In [1]: import numpy as np

In [2]: import numpy.linalg as la

In [3]: np.set_printoptions(precision=2, suppress=True, linewidth=120)

In [4]: M = np.load("case4.npy")

In [5]: M
Out[5]: 
array([[-0.2,  0. ,  0.8,  1.2,  2.5, -1.3,  0.6],
       [ 0.6,  1.2, -0.7,  1.1,  2.5, -0.5,  2. ],
       [-0.8, -0.8,  1.3,  0.3,  2. , -1.2,  1.1],
       [-1.6, -0.2,  1.2, -1.7, -8.5, -2.4, -1. ],
       [ 0.6, -0.6,  0.6,  0.4, -1. , -0.5,  0.4],
       [ 0.3,  0.3,  0.4,  0.4, -9. , -0.6,  0.3]])

In [6]: cov = M.T @ M

In [7]: print(np.round(la.eigvalsh(cov)[::-1], 2) + 0)
[177.49  12.98  10.5    2.61   0.76   0.33   0.  ]

In [8]: print(np.diag(cov))
[  4.05   2.57   4.78   5.95 170.75   9.75   6.82]

In [9]: print(np.allclose(cov, cov.T))
True

In [10]: u, g = M[4], M[2]

In [11]: u @ u
Out[11]: np.float64(2.65)

In [12]: pr = (u @ g) / (u @ u) * u

In [13]: pr
Out[13]: array([-0.01,  0.01, -0.01, -0.01,  0.02,  0.01, -0.01])

In [14]: la.matrix_rank(np.outer(u, g))
Out[14]: np.int64(1)

In [15]: x = np.array([1, 1, 3, 3, 3, 0, 0])

In [16]: np.sign((M @ x).round(6))
Out[16]: array([ 1.,  1.,  1., -1.,  0., -1.])

In [17]: print(M @ x)
[ 13.3  10.5   9.2 -28.8   0.  -24. ]

In [18]: M @ np.eye(7)[2]
Out[18]: array([ 0.8, -0.7,  1.3,  1.2,  0.6,  0.4])

In [19]: np.einsum("ij,j->i", M, x)
Out[19]: array([ 13.3,  10.5,   9.2, -28.8,   0. , -24. ])

In [20]: A = np.load("layer2.npy")

In [21]: A
Out[21]: 
array([[ 0, 10,  3, 11, 11],
       [ 2, 11,  6, 11,  9],
       [ 5,  7,  2,  5,  6],
       [ 0,  0,  0,  0,  0],
       [ 0,  2,  2,  2,  4],
       [ 0,  0,  0,  0,  0],
       [ 5,  7,  2,  5,  6],
       [ 0,  0,  0,  0,  0],
       [ 2,  5,  7,  4,  6],
       [ 2,  3,  5,  2,  2],
       [ 0,  7,  2,  7,  6],
       [ 0,  2,  2,  2,  4],
       [ 0,  3,  1,  4,  5],
       [ 2,  8,  5,  7,  4]])

In [22]: cov = np.cov(A, rowvar=False)

In [23]: np.argwhere(np.triu(np.abs(np.corrcoef(A.T)) > 0.8, 1))
Out[23]: 
array([[1, 3],
       [1, 4],
       [3, 4]])

In [24]: np.argsort(-A.std(axis=0).round(6), kind="stable")
Out[24]: array([1, 3, 4, 2, 0])

In [25]: print(cov.shape)
(5, 5)

In [26]: A.std(axis=0)
Out[26]: array([1.75, 3.6 , 2.19, 3.55, 3.16])

In [27]: round(np.corrcoef(A[:, 2], A[:, 0])[0, 1], 2)
Out[27]: np.float64(0.34)

In [28]: blk = np.stack([A, 2 * A, A[::-1]])

In [29]: print(blk.sum(axis=0))
[[ 2 38 14 40 37]
 [ 6 36 19 37 32]
 [15 23  8 17 22]
 [ 0  7  2  7  6]
 [ 2  9 11  8 14]
 [ 2  5  7  4  6]
 [15 21  6 15 18]
 [ 5  7  2  5  6]
 [ 6 15 21 12 18]
 [ 6 11 17  8 10]
 [ 0 21  6 21 18]
 [ 5 13  8 11 18]
 [ 2 20  9 23 24]
 [ 6 34 18 32 23]]

In [30]: (blk @ A.T).shape
Out[30]: (3, 14, 14)

In [31]: la.matrix_rank(blk.reshape(3, -1))
Out[31]: np.int64(2)

In [32]: la.matrix_rank(blk)
Out[32]: array([5, 5, 5])

In [33]: print(blk.shape)
(3, 14, 5)
